$ python -q
>>> import numpy as np
>>> import numpy.linalg as la
>>> np.set_printoptions(precision=2, suppress=True, linewidth=200, legacy="1.25")
>>> J = np.loadtxt("block7.csv", delimiter=",")
>>> J
array([[-0.87, -0.21, -0.45],
       [ 0.29, -0.95, -0.1 ],
       [-0.4 , -0.22,  0.89]])
>>> O, evecs = la.qr(J[:, :2])[0], la.qr(J[:, 2:])[0]
>>> s = la.svd(O.T @ evecs, compute_uv=False)
>>> round(float(la.norm(O @ O.T - evecs @ evecs.T, 2)), 2)
1.0
>>> ang = np.radians(165)
>>> R = np.eye(3)
>>> R[1, 1] = R[0, 0] = np.cos(ang)
>>> R[1, 0], R[0, 1] = -np.sin(ang), np.sin(ang)
>>> R
array([[-0.97,  0.26,  0.  ],
       [-0.26, -0.97,  0.  ],
       [ 0.  ,  0.  ,  1.  ]])
>>> M2 = J @ R.T
>>> M2
array([[ 0.78,  0.43, -0.45],
       [-0.53,  0.84, -0.1 ],
       [ 0.33,  0.32,  0.89]])
>>> round(float(la.det(R)), 2), round(np.trace(R), 2)
(1.0, -0.93)
>>> rng = np.random.default_rng(80)
>>> M2 = J + rng.integers(-2, 3, (3, 2)) @ rng.integers(-2, 3, (2, 3))
>>> M2
array([[-0.87, -1.21, -3.45],
       [ 0.29,  1.05,  3.9 ],
       [-0.4 ,  1.78,  1.89]])
>>> la.svd(M2 - J, compute_uv=False)
array([5.75, 1.4 , 0.  ])
>>> np.abs(M2 - J).sum(axis=1)
array([4., 6., 3.])
>>> la.matrix_rank(M2 - J, tol=1e-8)
2
>>> M2 - J
array([[ 0., -1., -3.],
       [ 0.,  2.,  4.],
       [ 0.,  2.,  1.]])
>>> ang = np.deg2rad(72)
>>> mat = np.eye(6)
>>> mat[np.ix_([5, 2], [5, 2])] = [[np.cos(ang), -np.sin(ang)], [np.sin(ang), np.cos(ang)]]
>>> mat
array([[ 1.  ,  0.  ,  0.  ,  0.  ,  0.  ,  0.  ],
       [ 0.  ,  1.  ,  0.  ,  0.  ,  0.  ,  0.  ],
       [ 0.  ,  0.  ,  0.31,  0.  ,  0.  ,  0.95],
       [ 0.  ,  0.  ,  0.  ,  1.  ,  0.  ,  0.  ],
       [ 0.  ,  0.  ,  0.  ,  0.  ,  1.  ,  0.  ],
       [ 0.  ,  0.  , -0.95,  0.  ,  0.  ,  0.31]])
>>> mat @ mat
array([[ 1.  ,  0.  ,  0.  ,  0.  ,  0.  ,  0.  ],
       [ 0.  ,  1.  ,  0.  ,  0.  ,  0.  ,  0.  ],
       [ 0.  ,  0.  , -0.81,  0.  ,  0.  ,  0.59],
       [ 0.  ,  0.  ,  0.  ,  1.  ,  0.  ,  0.  ],
       [ 0.  ,  0.  ,  0.  ,  0.  ,  1.  ,  0.  ],
       [ 0.  ,  0.  , -0.59,  0.  ,  0.  , -0.81]])
>>> (la.matrix_power((mat != 0) + (mat.T != 0) + np.eye(6), 6) > 0).astype(int)
array([[1, 0, 0, 0, 0, 0],
       [0, 1, 0, 0, 0, 0],
       [0, 0, 1, 0, 0, 1],
       [0, 0, 0, 1, 0, 0],
       [0, 0, 0, 0, 1, 0],
       [0, 0, 1, 0, 0, 1]])
>>> (mat != 0).astype(int)
array([[1, 0, 0, 0, 0, 0],
       [0, 1, 0, 0, 0, 0],
       [0, 0, 1, 0, 0, 1],
       [0, 0, 0, 1, 0, 0],
       [0, 0, 0, 0, 1, 0],
       [0, 0, 1, 0, 0, 1]])
>>> x0 = np.array([-2, 0, 0, 0, 1, -2])
>>> np.sort(np.abs(np.degrees(np.angle(la.eigvals(mat)))))
array([ 0.,  0.,  0.,  0., 72., 72.])
>>> 6 - la.matrix_rank(mat - np.eye(6), tol=1e-8)
4
>>> np.round(mat.T @ (mat @ x0), 2) + 0
array([-2.,  0.,  0.,  0.,  1., -2.])
>>> np.abs(la.eigvals(mat))
array([1., 1., 1., 1., 1., 1.])
>>> round(float(la.norm(x0)), 2), np.round(la.norm(mat @ x0), 2)
(3.0, 3.0)
>>> M2 = la.inv(mat)
>>> la.inv(M2)
array([[ 1.  ,  0.  ,  0.  ,  0.  ,  0.  ,  0.  ],
       [ 0.  ,  1.  ,  0.  ,  0.  ,  0.  ,  0.  ],
       [ 0.  ,  0.  ,  0.31,  0.  ,  0.  ,  0.95],
       [ 0.  ,  0.  ,  0.  ,  1.  ,  0.  ,  0.  ],
       [ 0.  ,  0.  ,  0.  ,  0.  ,  1.  ,  0.  ],
       [-0.  , -0.  , -0.95, -0.  , -0.  ,  0.31]])
>>> (np.abs(M2) > 1e-9).astype(int)
array([[1, 0, 0, 0, 0, 0],
       [0, 1, 0, 0, 0, 0],
       [0, 0, 1, 0, 0, 1],
       [0, 0, 0, 1, 0, 0],
       [0, 0, 0, 0, 1, 0],
       [0, 0, 1, 0, 0, 1]])
>>> la.det(mat) * M2
array([[ 1.  ,  0.  ,  0.  ,  0.  ,  0.  ,  0.  ],
       [ 0.  ,  1.  ,  0.  ,  0.  ,  0.  ,  0.  ],
       [-0.  , -0.  ,  0.31, -0.  , -0.  , -0.95],
       [ 0.  ,  0.  ,  0.  ,  1.  ,  0.  ,  0.  ],
       [ 0.  ,  0.  ,  0.  ,  0.  ,  1.  ,  0.  ],
       [ 0.  ,  0.  ,  0.95,  0.  ,  0.  ,  0.31]])
>>> mat.mean(axis=0)
array([ 0.17,  0.17, -0.11,  0.17,  0.17,  0.21])
>>> mat.sum(axis=1)
array([ 1.  ,  1.  ,  1.26,  1.  ,  1.  , -0.64])
>>> mat.sum(axis=0)
array([ 1.  ,  1.  , -0.64,  1.  ,  1.  ,  1.26])
>>> m1 = np.loadtxt("data.csv", delimiter=",")
>>> m1
array([[ -9.,   6.,  -6.,   0.,  -9.,  -3.],
       [  0.,   0.,   0.,   0.,   0.,   0.],
       [-27.,  18., -18.,   0., -27.,  -9.],
       [ -9.,   6.,  -6.,   0.,  -9.,  -3.],
       [-27.,  18., -18.,   0., -27.,  -9.]])
>>> # row 3 repeats row 0
>>> U, s, Vh = la.svd(m1)
>>> evecs = Vh[:(s > 1e-8).sum()]
>>> x0 = m1[3] + -2 * m1[0] + rng.integers(2) * np.eye(6)[4]
>>> x0
array([ 9., -6.,  6.,  0.,  9.,  3.])
>>> evecs.T @ evecs
array([[ 0.33, -0.22,  0.22,  0.  ,  0.33,  0.11],
       [-0.22,  0.15, -0.15,  0.  , -0.22, -0.07],
       [ 0.22, -0.15,  0.15,  0.  ,  0.22,  0.07],
       [ 0.  ,  0.  ,  0.  ,  0.  ,  0.  ,  0.  ],
       [ 0.33, -0.22,  0.22,  0.  ,  0.33,  0.11],
       [ 0.11, -0.07,  0.07,  0.  ,  0.11,  0.04]])
>>> np.allclose(evecs.T @ evecs @ x0, x0)
True
>>> round(la.norm(x0 - evecs.T @ evecs @ x0), 2)
0.0
>>> np.abs(np.diag(la.qr(m1)[1])) > 1e-9
array([ True, False, False, False, False])
>>> np.unique(m1.round(6), axis=0).shape
(3, 6)
>>> m1 @ la.pinv(m1) @ m1
array([[ -9.,   6.,  -6.,   0.,  -9.,  -3.],
       [  0.,   0.,   0.,   0.,   0.,   0.],
       [-27.,  18., -18.,   0., -27.,  -9.],
       [ -9.,   6.,  -6.,   0.,  -9.,  -3.],
       [-27.,  18., -18.,   0., -27.,  -9.]])
>>> E = np.loadtxt("test11.csv", delimiter=",")
>>> E
array([[ 0.12, -0.03,  0.29, -0.11,  0.05,  0.1 ],
       [-0.03,  0.01, -0.06,  0.02, -0.01, -0.02],
       [ 0.29, -0.06,  0.67, -0.26,  0.13,  0.22],
       [-0.11,  0.02, -0.26,  0.1 , -0.05, -0.09],
       [ 0.05, -0.01,  0.13, -0.05,  0.02,  0.04],
       [ 0.1 , -0.02,  0.22, -0.09,  0.04,  0.07]])
>>> x0 = np.array([-1, 3, 0, -2, 3, 3])
>>> E @ E @ x0
array([ 0.47, -0.1 ,  1.09, -0.42,  0.21,  0.36])
>>> round((x0 - E @ x0) @ (E @ x0), 2)
0.0
>>> la.eigvalsh(2 * E - np.eye(6))
array([-1., -1., -1., -1., -1.,  1.])
>>> np.trace(E)
1.0
>>> np.round(np.abs(la.eigvals(E)).max(), 2)
1.0
>>> np.trace(E)
1.0
>>> (E + E.T) / 2
array([[ 0.12, -0.03,  0.29, -0.11,  0.05,  0.1 ],
       [-0.03,  0.01, -0.06,  0.02, -0.01, -0.02],
       [ 0.29, -0.06,  0.67, -0.26,  0.13,  0.22],
       [-0.11,  0.02, -0.26,  0.1 , -0.05, -0.09],
       [ 0.05, -0.01,  0.13, -0.05,  0.02,  0.04],
       [ 0.1 , -0.02,  0.22, -0.09,  0.04,  0.07]])
>>> w, evecs = la.eigh(E)
>>> x0 = np.array([2, 0, 3, 3, 2, 4])
>>> (np.sign(evecs[:, -1].round(6)) == np.sign(evecs[0, -1].round(6))).astype(int)
array([1, 0, 1, 0, 1, 1])
>>> round(x0 @ E @ x0, 2)
13.2
>>> np.round(la.eigvalsh(E[1:, 1:]), 2) + 0
array([0.  , 0.  , 0.  , 0.  , 0.88])
>>> np.round(np.abs(E).sum(axis=1).max(), 2), round(np.abs(w).max(), 2)
(1.64, 1.0)
>>> O, R = la.qr(J)
>>> O @ R
array([[-0.87, -0.21, -0.45],
       [ 0.29, -0.95, -0.1 ],
       [-0.4 , -0.22,  0.89]])
>>> np.round(O.T @ O, 2) + 0
array([[1., 0., 0.],
       [0., 1., 0.],
       [0., 0., 1.]])
>>> abs(R[0, 0]), round(float(la.norm(J[:, 0])), 2)
(1.0, 1.0)
>>> W0 = np.load("x.npy")
>>> W0
array([[0.38, 0.25, 0.25, 0.  , 0.12, 0.  ],
       [0.  , 0.5 , 0.  , 0.17, 0.33, 0.  ],
       [0.  , 0.12, 0.38, 0.25, 0.12, 0.12],
       [0.12, 0.12, 0.25, 0.12, 0.25, 0.12],
       [0.1 , 0.2 , 0.2 , 0.  , 0.3 , 0.2 ],
       [0.18, 0.18, 0.18, 0.18, 0.09, 0.18]])
>>> def softmax(z):
...     e = np.exp(z - z.max(axis=-1, keepdims=True))
...     return e / e.sum(axis=-1, keepdims=True)
... 
>>> softmax(W0).sum(axis=1)
array([1., 1., 1., 1., 1., 1.])
>>> S = W0 @ W0.T / np.sqrt(6)
>>> softmax(S).round(6).argmax(axis=1)
array([0, 1, 2, 2, 4, 5])
>>> softmax(S + np.triu(np.full(S.shape, -np.inf), 1))
array([[1.  , 0.  , 0.  , 0.  , 0.  , 0.  ],
       [0.48, 0.52, 0.  , 0.  , 0.  , 0.  ],
       [0.33, 0.33, 0.34, 0.  , 0.  , 0.  ],
       [0.25, 0.25, 0.25, 0.25, 0.  , 0.  ],
       [0.2 , 0.2 , 0.2 , 0.2 , 0.2 , 0.  ],
       [0.17, 0.17, 0.17, 0.17, 0.17, 0.17]])
>>> softmax(S)[1] @ W0
array([0.13, 0.23, 0.21, 0.12, 0.21, 0.1 ])
